$ ipython --no-banner

In [1]: import numpy as np

In [2]: np.set_printoptions(precision=2, suppress=True, linewidth=100, legacy="1.25")

In [3]: rd = lambda a: np.round(a, 2) + 0

In [4]: r0 = np.array([3, 1, 0, 1, 3])

In [5]: arr = r0[np.abs(np.subtract.outer(np.arange(5), np.arange(5)))]

In [6]: print(arr)
[[3 1 0 1 3]
 [1 3 1 0 1]
 [0 1 3 1 0]
 [1 0 1 3 1]
 [3 1 0 1 3]]

In [7]: U, sigma, Vh = np.linalg.svd(arr)

In [8]: print(np.argmax(sigma[:-1] / (sigma[1:] + 1e-6)) + 1)
4

In [9]: other = U[:, :4] @ np.diag(sigma[:4]) @ Vh[:4]

In [10]: print(rd(np.linalg.norm(arr - other, 2)), rd(sigma[4]))
0.0 0.0

In [11]: print(np.linalg.matrix_rank(arr, rtol=0.05))
4

In [12]: print(rd(np.abs(arr - other).max()))
0.0

In [13]: feats = np.loadtxt("m.csv", delimiter=",")

In [14]: print(rd(feats))
[[ 0.37 -0.37  0.27  0.16]
 [-0.37  0.37 -0.27 -0.16]
 [ 0.27 -0.27  0.19  0.11]
 [ 0.16 -0.16  0.11  0.07]]

In [15]: r0, v = feats[3], feats[0]

In [16]: print(rd(r0 @ v))
0.16

In [17]: print(rd(r0 @ r0))
0.07

In [18]: p = (r0 @ v) / (r0 @ r0) * r0

In [19]: print(np.linalg.matrix_rank(np.outer(r0, v)))
1

In [20]: print((v - p) @ r0)
0.0

In [21]: U, sigma, Vh = np.linalg.svd(feats)

In [22]: V = Vh[:(sigma > 1e-8).sum()]

In [23]: rng = np.random.default_rng(939332)

In [24]: x = feats[2] + -3 * feats[1] + rng.integers(2) * np.eye(4)[3]

In [25]: print(rd(x))
[ 1.38 -1.38  0.98  0.59]

In [26]: print(np.linalg.matrix_rank(np.vstack([feats, x])))
1

In [27]: print(rd(np.diag(V.T @ V)))
[0.37 0.37 0.19 0.07]

In [28]: print(rd(V.T @ V))
[[ 0.37 -0.37  0.27  0.16]
 [-0.37  0.37 -0.27 -0.16]
 [ 0.27 -0.27  0.19  0.11]
 [ 0.16 -0.16  0.11  0.07]]

In [29]: print(rd(feats @ np.linalg.pinv(feats) @ feats))
[[ 0.37 -0.37  0.27  0.16]
 [-0.37  0.37 -0.27 -0.16]
 [ 0.27 -0.27  0.19  0.11]
 [ 0.16 -0.16  0.11  0.07]]

In [30]: print(rd(np.trace(np.linalg.pinv(feats) @ feats)))
1.0
